$ ipython --no-banner

In [1]: import numpy as np

In [2]: import numpy.linalg as la

In [3]: np.set_printoptions(precision=2, suppress=True, linewidth=120)

In [4]: feats = np.loadtxt("mat.csv", delimiter=",")

In [5]: feats
Out[5]: 
array([[0., 1., 0., 0., 1.],
       [1., 0., 0., 0., 0.],
       [0., 0., 0., 1., 0.],
       [0., 0., 1., 0., 0.],
       [1., 0., 0., 0., 0.]])

In [6]: rng = np.random.default_rng(57)

In [7]: labels = rng.permutation(5)

In [8]: labels
Out[8]: array([1, 2, 0, 4, 3])

In [9]: out = feats[labels][:, labels]

In [10]: np.round(np.sort(np.abs(la.eigvals(out))), 2) + 0
Out[10]: array([0.  , 1.  , 1.  , 1.41, 1.41])

In [11]: np.trace(out)
Out[11]: np.float64(0.0)

In [12]: out = feats / np.sqrt((feats ** 2).mean(axis=1, keepdims=True))

In [13]: la.matrix_rank(feats - feats.mean(axis=1, keepdims=True))
Out[13]: np.int64(3)

In [14]: la.matrix_rank(out) == la.matrix_rank(feats)
Out[14]: np.True_

In [15]: feats - feats.mean(axis=1, keepdims=True)
Out[15]: 
array([[-0.4,  0.6, -0.4, -0.4,  0.6],
       [ 0.8, -0.2, -0.2, -0.2, -0.2],
       [-0.2, -0.2, -0.2,  0.8, -0.2],
       [-0.2, -0.2,  0.8, -0.2, -0.2],
       [ 0.8, -0.2, -0.2, -0.2, -0.2]])

In [16]: out[4]
Out[16]: array([2.24, 0.  , 0.  , 0.  , 0.  ])

In [17]: la.norm(out, axis=1)
Out[17]: array([2.24, 2.24, 2.24, 2.24, 2.24])

In [18]: rank = la.matrix_rank(feats)

In [19]: rank
Out[19]: np.int64(4)

In [20]: null = la.svd(feats)[2][rank:].T

In [21]: null @ null.T
Out[21]: 
array([[ 0. ,  0. ,  0. ,  0. ,  0. ],
       [ 0. ,  0.5,  0. ,  0. , -0.5],
       [ 0. ,  0. ,  0. ,  0. ,  0. ],
       [ 0. ,  0. ,  0. ,  0. ,  0. ],
       [ 0. , -0.5,  0. ,  0. ,  0.5]])

In [22]: ev, V = la.eigvalsh(feats)
ValueError: too many values to unpack (expected 2)


In [23]: ev, V = la.eigh(feats)

In [24]: np.round(la.svd(feats, compute_uv=False), 2) + 0
Out[24]: array([1.41, 1.41, 1.  , 1.  , 0.  ])

In [25]: la.eigvalsh(feats @ feats)
Out[25]: array([0., 1., 1., 2., 2.])

In [26]: round(ev.sum(), 2), np.trace(feats)
Out[26]: (np.float64(0.0), np.float64(0.0))

In [27]: W0 = np.load("block18.npy")

In [28]: W0
Out[28]: 
array([[ 0,  0,  1,  0,  0],
       [ 2,  2,  1, -2,  2],
       [ 1,  1,  2, -1,  0],
       [ 2,  0,  1,  0,  1],
       [ 2,  0,  2,  0,  0]])

In [29]: # looks like rank 4

In [30]: Uu, s, Vt = la.svd(W0)

In [31]: V = Vt[:(s > 1e-8).sum()]

In [32]: x0 = W0[3] + 3 * W0[1] + rng.integers(2) * np.eye(5)[1]

In [33]: x0
Out[33]: array([ 8.,  6.,  4., -6.,  7.])

In [34]: np.allclose(V.T @ V @ x0, x0)
Out[34]: True

In [35]: np.round(la.norm(x0 - V.T @ V @ x0), 2)
Out[35]: np.float64(0.0)

In [36]: np.diag(V.T @ V)
Out[36]: array([1. , 0.5, 1. , 0.5, 1. ])

In [37]: la.matrix_rank(np.vstack([W0, x0]))
Out[37]: np.int64(4)

In [38]: Uu, s, Vt = la.svd(W0)

In [39]: s.round(2) + 0
Out[39]: array([5.46, 2.52, 1.64, 0.47, 0.  ])

In [40]: out = Uu[:, :4] @ np.diag(s[:4]) @ Vt[:4]

In [41]: la.matrix_rank(W0, rtol=0.05)
Out[41]: np.int64(4)

In [42]: np.round(np.abs(W0 - out).max(), 2)
Out[42]: np.float64(0.0)

In [43]: out.round(2) + 0
Out[43]: 
array([[ 0.,  0.,  1.,  0.,  0.],
       [ 2.,  2.,  1., -2.,  2.],
       [ 1.,  1.,  2., -1.,  0.],
       [ 2.,  0.,  1.,  0.,  1.],
       [ 2.,  0.,  2.,  0.,  0.]])

In [44]: la.matrix_rank(out)
Out[44]: np.int64(4)

In [45]: round(float(la.norm(W0 - out) / la.norm(W0)), 2)
Out[45]: 0.0

In [46]: round(float(la.norm(W0 - out, 2)), 2), round(s[4], 2)
Out[46]: (0.0, np.float64(0.0))

In [47]: la.lstsq(W0[:-1].T, W0[-1])[2]
Out[47]: np.int32(4)

In [48]: np.abs(np.diag(la.qr(W0)[1])) > 1e-9
Out[48]: array([ True,  True,  True, False,  True])

In [49]: np.unique(W0.round(6), axis=0).shape
Out[49]: (5, 5)

In [50]: np.round(W0 @ la.pinv(W0) @ W0, 2) + 0
Out[50]: 
array([[ 0.,  0.,  1.,  0.,  0.],
       [ 2.,  2.,  1., -2.,  2.],
       [ 1.,  1.,  2., -1.,  0.],
       [ 2.,  0.,  1.,  0.,  1.],
       [ 2.,  0.,  2.,  0.,  0.]])

In [51]: [round(float(x), 2) for x in la.svd(W0, compute_uv=False)[:3]]
Out[51]: [5.46, 2.52, 1.64]

In [52]: round(float(la.norm(W0, 2) / la.norm(W0)), 2)
Out[52]: 0.87

In [53]: np.argsort(-la.norm(W0, axis=0).round(6), kind="stable")[:3]
Out[53]: array([0, 2, 1])
